$ python3 -q
>>> import numpy as np
>>> from numpy import linalg as LA
>>> np.set_printoptions(precision=2, suppress=True, linewidth=140)
>>> F = np.array([[3, 3, 3, 1, 2, 1, 0], [0, 0, 1, 0, 0, 3, 0], [0, 0, 1, 0, 0, 3, 0]])
>>> print(np.round(F @ LA.pinv(F) @ F, 2) + 0)
[[3. 3. 3. 1. 2. 1. 0.]
 [0. 0. 1. 0. 0. 3. 0.]
 [0. 0. 1. 0. 0. 3. 0.]]
>>> try:
...     LA.inv(F)
... except LA.LinAlgError as e:
...     print("failed:", e)
... 
failed: Last 2 dimensions of the array must be square
>>> LA.matrix_rank(F, rtol=0.1)
np.int64(2)
>>> LA.cond(F) > 100
np.True_
>>> np.argsort(-LA.norm(F, axis=0).round(6), kind="stable")[:3]
array([5, 2, 0])
>>> K = np.load("sample2.npy")
>>> K
array([[0, 0, 1, 0, 0, 2, 0, 0, 0],
       [0, 0, 1, 0, 0, 2, 0, 0, 0],
       [0, 0, 1, 0, 0, 1, 0, 0, 0],
       [0, 0, 1, 0, 0, 1, 0, 0, 0],
       [0, 0, 1, 0, 0, 2, 0, 0, 0],
       [0, 0, 1, 0, 0, 1, 0, 0, 0],
       [0, 0, 1, 0, 0, 0, 0, 0, 0],
       [0, 0, 1, 0, 0, 2, 0, 0, 0],
       [0, 0, 1, 1, 0, 3, 0, 0, 1],
       [0, 0, 1, 0, 0, 1, 0, 0, 0],
       [0, 0, 1, 0, 0, 1, 0, 0, 0],
       [0, 0, 1, 0, 0, 0, 0, 0, 0],
       [0, 0, 1, 3, 0, 4, 0, 0, 3],
       [0, 0, 1, 0, 0, 0, 0, 0, 0],
       [0, 0, 1, 0, 0, 0, 0, 0, 0]])
>>> Uu, sigma, Vt = LA.svd(K)
>>> evecs = Vt[:(sigma > 1e-8).sum()]
>>> rng = np.random.default_rng(917)
>>> vec = K[1] + 5 * K[9] + rng.integers(2) * np.eye(9)[2]
>>> vec
array([0., 0., 7., 0., 0., 7., 0., 0., 0.])
>>> round(float(LA.norm(vec - evecs.T @ evecs @ vec)), 2)
0.0
>>> np.round(np.diag(evecs.T @ evecs), 2) + 0
array([0. , 0. , 1. , 0.5, 0. , 1. , 0. , 0. , 0.5])
